$ python -q
>>> import numpy as np
>>> np.set_printoptions(suppress=True, linewidth=140)
>>> def tidy(a):
...     return np.round(a, 1) + 0
... 
>>> J = np.array([[30, 7, 18], [7, 46, 8], [18, 8, 63]])
>>> J
array([[30,  7, 18],
       [ 7, 46,  8],
       [18,  8, 63]])
>>> # symmetric
>>> x0 = np.ones(3)
>>> for _ in range(6):
...     x0 = J @ x0
...     x0 /= np.linalg.norm(x0)
...     print(round(x0 @ J @ x0, 1))
... 
73.0
74.1
74.4
74.5
74.5
74.5
>>> tidy(x0)
array([0.4, 0.3, 0.8])
>>> tidy(np.linalg.eigvalsh(J)[-1])
np.float64(74.5)
>>> other = np.array([[2, -3], [-3, 1]])
>>> cent = np.kron(other, J)
>>> cent.shape
(6, 6)
>>> tidy(np.linalg.norm(cent, 2)), tidy(np.linalg.norm(other, 2) * np.linalg.norm(J, 2))
(np.float64(338.5), np.float64(338.5))
>>> x0 = np.array([-8, -2, 6])
>>> target = J @ x0
>>> b, lr = np.zeros(3), 1 / np.linalg.norm(J, 2) ** 2
>>> for i in range(8):
...     b -= lr * J.T @ (J @ b - target)
...     if i % 2 == 0: print(i, round(np.linalg.norm(J @ b - target), 1))
... 
0 217.1
2 162.7
4 131.5
6 109.0
>>> tidy(np.linalg.cond(J))
np.float64(3.4)
>>> q, evecs = np.linalg.qr(J[:, :2])[0], np.linalg.qr(J[:, 2:])[0]
>>> sigma = np.linalg.svd(q.T @ evecs, compute_uv=False)
>>> tidy(np.linalg.norm(q @ q.T - evecs @ evecs.T, 2))
np.float64(1.0)
>>> X = np.arange(21).reshape(3, 7) + 2
>>> X
array([[ 2,  3,  4,  5,  6,  7,  8],
       [ 9, 10, 11, 12, 13, 14, 15],
       [16, 17, 18, 19, 20, 21, 22]])
>>> rng = np.random.default_rng(632390)
>>> other = J + rng.integers(-2, 3, (3, 2)) @ rng.integers(-2, 3, (2, 3))
>>> other
array([[26,  9, 20],
       [ 3, 43, 13],
       [23,  8, 59]])
>>> other - J
array([[-4,  2,  2],
       [-4, -3,  5],
       [ 5,  0, -4]])
>>> tidy(np.linalg.svd(other - J, compute_uv=False))
array([10. ,  3.8,  0. ])
>>> x0 = np.array([-2, 1, -3])
>>> (J @ x0).argmax()
np.int64(1)
>>> J @ np.ones(3)
array([55., 61., 89.])
>>> J @ x0
array([-107,    8, -217])
>>> J * x0
array([[ -60,    7,  -54],
       [ -14,   46,  -24],
       [ -36,    8, -189]])
>>> F = np.array([[1, 0, 0, 0, 0, 0, 0, 0],
...     [2, 3, 0, 0, 0, 0, 0, 0],
...     [4, 4, 0, 0, 0, 0, 0, 0],
...     [3, 1, 1, 4, 0, 0, 0, 0],
...     [2, 3, 2, 0, 2, 0, 0, 0],
...     [0, 2, 3, 2, 3, 5, 0, 0],
...     [0, 0, 0, 1, 0, 2, 0, 0],
...     [5, 2, 3, 3, 3, 3, 2, 5]])
>>> F
array([[1, 0, 0, 0, 0, 0, 0, 0],
       [2, 3, 0, 0, 0, 0, 0, 0],
       [4, 4, 0, 0, 0, 0, 0, 0],
       [3, 1, 1, 4, 0, 0, 0, 0],
       [2, 3, 2, 0, 2, 0, 0, 0],
       [0, 2, 3, 2, 3, 5, 0, 0],
       [0, 0, 0, 1, 0, 2, 0, 0],
       [5, 2, 3, 3, 3, 3, 2, 5]])
>>> Uu, sigma, Vh = np.linalg.svd(J, full_matrices=False)
>>> tidy(np.abs(Vh[0]))
array([0.4, 0.3, 0.9])
>>> tidy(np.cumsum(sigma ** 2) / np.sum(sigma ** 2))
array([0.7, 0.9, 1. ])
>>> tidy(Vh @ Vh.T)
array([[1., 0., 0.],
       [0., 1., 0.],
       [0., 0., 1.]])
>>> tidy(sigma / sigma[0])
array([1. , 0.6, 0.3])
>>> (sigma > 1e-8).sum()
np.int64(3)
>>> np.allclose(F[:-1].T @ np.linalg.lstsq(F[:-1].T, F[-1])[0], F[-1])
False
>>> np.linalg.lstsq(F[:-1].T, F[-1])[2]
np.int32(6)
>>> np.abs(np.diag(np.linalg.qr(F)[1])) > 1e-9
array([ True,  True,  True,  True,  True,  True,  True, False])
>>> np.unique(F.round(6), axis=0).shape
(8, 8)
>>> rank = np.linalg.matrix_rank(F)
>>> rank
np.int64(7)
>>> N = np.linalg.svd(F)[2][rank:].T
>>> [int(np.linalg.matrix_rank(np.delete(F, i, axis=0))) for i in range(8)]
[7, 7, 7, 6, 6, 6, 6, 6]
>>> np.linalg.cond(F) > 100
np.True_
>>> [round(float(x), 1) for x in np.linalg.svd(F, compute_uv=False)[:3]]
[12.6, 6.5, 4.8]
>>> Uu, sigma, Vh = np.linalg.svd(F)
>>> evecs = Vh[:(sigma > 1e-8).sum()]
>>> x0 = F[3] + -2 * F[7] + rng.integers(2) * np.eye(8)[5]
>>> x0
array([ -7.,  -3.,  -5.,  -2.,  -6.,  -5.,  -4., -10.])
>>> tidy(np.diag(evecs.T @ evecs))
array([1. , 1. , 1. , 1. , 1. , 1. , 0.1, 0.9])
>>> np.linalg.matrix_rank(np.vstack([F, x0]))
np.int64(7)
>>> feats = np.loadtxt("a.csv", delimiter=",")
>>> feats
array([[ 4.,  2.,  4.,  2.],
       [ 6., -6.,  6., -6.],
       [ 4.,  2.,  4.,  2.],
       [ 6., -6.,  6., -6.]])
>>> np.einsum("ii->", feats)
np.float64(-4.0)
>>> tidy(np.linalg.eigvals(feats))
array([-14.2,  10.2,   0. ,   0. ])
>>> tidy(np.linalg.eigvals(feats).sum().real)
np.float64(-4.0)
